% ipython --no-banner

In [1]: import numpy as np

In [2]: np.set_printoptions(precision=3, suppress=True, linewidth=200)

In [3]: X = np.load("a.npy")

In [4]: X
Out[4]: 
array([[ 5,  4,  3,  7,  0],
       [ 2,  1,  0,  4, -3],
       [ 1,  0, -1,  3, -4],
       [ 4,  3,  2,  6, -1]])

In [5]: # null space of dimension 3

In [6]: left, sigma, Vt = np.linalg.svd(X)

In [7]: V = Vt[:(sigma > 1e-8).sum()]

In [8]: rng = np.random.default_rng(95)

In [9]: x = X[2] + -3 * X[0] + rng.integers(2) * np.eye(5)[3]

In [10]: x
Out[10]: array([-14., -12., -10., -18.,  -4.])

In [11]: np.linalg.matrix_rank(np.vstack([X, x]))
Out[11]: np.int64(2)

In [12]: np.diag(V.T @ V)
Out[12]: array([0.254, 0.201, 0.224, 0.582, 0.739])

In [13]: rank = np.linalg.matrix_rank(X)

In [14]: print(rank)
2

In [15]: ns = np.linalg.svd(X)[2][rank:].T

In [16]: ns.shape
Out[16]: (5, 3)

In [17]: np.allclose(X @ ns, 0)
Out[17]: True

In [18]: print([int(np.linalg.matrix_rank(X[:i])) for i in range(1, len(X) + 1)])
[1, 2, 2, 2]

In [19]: print(np.round(X @ ns, 3) + 0)
[[0. 0. 0.]
 [0. 0. 0.]
 [0. 0. 0.]
 [0. 0. 0.]]

In [20]: np.linalg.matrix_rank(X.T @ X), np.linalg.matrix_rank(X @ X.T)
Out[20]: (np.int64(2), np.int64(2))

In [21]: left, sigma, Vt = np.linalg.svd(X)

In [22]: np.argmax(sigma[:-1] / (sigma[1:] + 1e-6)) + 1
Out[22]: np.int64(2)

In [23]: sigma.round(3) + 0
Out[23]: array([13.944,  5.25 ,  0.   ,  0.   ])

In [24]: B = left[:, :2] @ np.diag(sigma[:2]) @ Vt[:2]

In [25]: print(np.linalg.matrix_rank(B))
2

In [26]: round(float(np.abs(X - B).max()), 3)
Out[26]: 0.0

In [27]: np.linalg.matrix_rank(X, rtol=0.05)
Out[27]: np.int64(2)

In [28]: print(np.round(np.linalg.norm(X - B, 2), 3), np.round(sigma[2], 3))
0.0 0.0

In [29]: np.round(np.linalg.norm(X - B) / np.linalg.norm(X), 3)
Out[29]: np.float64(0.0)

In [30]: F = np.load("dump.npy")

In [31]: F
Out[31]: 
array([[ 1,  0,  0,  0,  0,  0],
       [ 3,  1,  0,  0,  0,  0],
       [ 3, -7,  1,  0,  0,  0],
       [ 2, -5,  4,  1,  0,  0],
       [-9, -2, -6,  7,  1,  0],
       [ 8, -9,  1,  1, -7,  1]])

In [32]: np.argsort(-np.linalg.norm(F, axis=0).round(6), kind="stable")[:3]
Out[32]: array([0, 1, 2])

In [33]: q, _ = np.linalg.qr(np.array([[1.1, -0.1, 0.7, -0.7],
    ...:     [1.0, -0.3, -0.1, -0.7],
    ...:     [0.1, 0.5, -0.4, -1.1],
    ...:     [0.7, -0.4, -0.9, 0.0]]))

In [34]: arr = q[:, :4]

In [35]: arr
Out[35]: 
array([[-0.668,  0.267,  0.541,  0.436],
       [-0.607, -0.107, -0.066, -0.784],
       [-0.061,  0.874, -0.481, -0.031],
       [-0.425, -0.392, -0.687,  0.44 ]])

In [36]: B = arr + rng.integers(-2, 3, (4, 3)) @ rng.integers(-2, 3, (3, 4))

In [37]: B
Out[37]: 
array([[-4.668, -3.733,  0.541, -1.564],
       [-1.607, -0.107, -0.066, -0.784],
       [ 1.939, -0.126, -1.481,  0.969],
       [ 3.575,  2.608, -1.687,  3.44 ]])

In [38]: np.abs(B - arr).sum(axis=1)
Out[38]: array([10.,  1.,  5., 11.])

In [39]: np.linalg.matrix_rank(B - arr, tol=1e-8)
Out[39]: np.int64(3)

In [40]: B - arr
Out[40]: 
array([[-4., -4.,  0., -2.],
       [-1.,  0.,  0.,  0.],
       [ 2., -1., -1.,  1.],
       [ 4.,  3., -1.,  3.]])

In [41]: A = np.array([[2.3, -1.6, 0.2, 1.3, 0.6],
    ...:     [1.7, 2.3, -0.6, 0.8, 1.3],
    ...:     [-0.3, 1.6, 0.9, 1.7, 0.1],
    ...:     [0.2, -0.4, 0.1, 0.6, -0.3]])

In [42]: A[:, 2] *= 3

In [43]: A
Out[43]: 
array([[ 2.3, -1.6,  0.6,  1.3,  0.6],
       [ 1.7,  2.3, -1.8,  0.8,  1.3],
       [-0.3,  1.6,  2.7,  1.7,  0.1],
       [ 0.2, -0.4,  0.3,  0.6, -0.3]])

In [44]: ang = np.radians(15)

In [45]: Rm = np.eye(5)

In [46]: Rm[0, 0] = Rm[4, 4] = np.cos(ang)

In [47]: Rm[0, 4], Rm[4, 0] = -np.sin(ang), np.sin(ang)

In [48]: Rm
Out[48]: 
array([[ 0.966,  0.   ,  0.   ,  0.   , -0.259],
       [ 0.   ,  1.   ,  0.   ,  0.   ,  0.   ],
       [ 0.   ,  0.   ,  1.   ,  0.   ,  0.   ],
       [ 0.   ,  0.   ,  0.   ,  1.   ,  0.   ],
       [ 0.259,  0.   ,  0.   ,  0.   ,  0.966]])

In [49]: B = A @ Rm.T

In [50]: B
Out[50]: 
array([[ 2.066, -1.6  ,  0.6  ,  1.3  ,  1.175],
       [ 1.306,  2.3  , -1.8  ,  0.8  ,  1.696],
       [-0.316,  1.6  ,  2.7  ,  1.7  ,  0.019],
       [ 0.271, -0.4  ,  0.3  ,  0.6  , -0.238]])

In [51]: print(np.allclose(np.linalg.norm(A, axis=1), np.linalg.norm(B, axis=1)))
True

In [52]: np.abs(B - A).max(axis=0)
Out[52]: array([0.394, 0.   , 0.   , 0.   , 0.575])

In [53]: np.allclose(A @ A.T, B @ B.T)
Out[53]: True

In [54]: np.round(np.linalg.det(Rm), 3), round(float(np.trace(Rm)), 3)
Out[54]: (np.float64(1.0), 4.932)

In [55]: W0 = np.load("case16.npy")

In [56]: W0
Out[56]: 
array([[-1.855,  7.502,  0.567],
       [ 0.378, -2.873,  3.809],
       [ 2.308,  6.474,  0.015],
       [ 4.007, -6.276, -3.115],
       [-2.138, -4.128,  0.158],
       [-2.718,  1.197,  0.197],
       [-4.439,  9.604,  3.378],
       [ 0.171, -0.496, -0.393],
       [-2.131,  4.28 ,  2.342],
       [ 1.583,  3.652, -1.566],
       [ 4.444,  5.606, -0.112]])

In [57]: Xc = W0 - W0.mean(axis=0)

In [58]: V = np.linalg.svd(Xc)[2][:2]

In [59]: B = Xc - Xc @ V.T @ V

In [60]: B.std(axis=0)
Out[60]: array([0.631, 0.079, 1.202])

In [61]: np.round(np.cov(Xc @ V.T, rowvar=False), 3) + 0
Out[61]: 
array([[28.155,  0.   ],
       [ 0.   ,  8.824]])

In [62]: (Xc @ V.T).std(axis=0)
Out[62]: array([5.059, 2.832])

In [63]: np.linalg.norm(B, axis=1).round(6).argmax()
Out[63]: np.int64(1)

In [64]: Xc = (W0 - W0.mean(axis=0)) / W0.std(axis=0)

In [65]: Xc.std(axis=0)
Out[65]: array([1., 1., 1.])

In [66]: np.argwhere(np.abs(Xc) > 2)
Out[66]: array([], shape=(0, 2), dtype=int64)

In [67]: c = np.linalg.lstsq(np.delete(Xc, 2, axis=1), Xc[:, 2])[0]

In [68]: print(c)
[-0.552  0.205]

In [69]: np.abs(c).argmax()
Out[69]: np.int64(0)
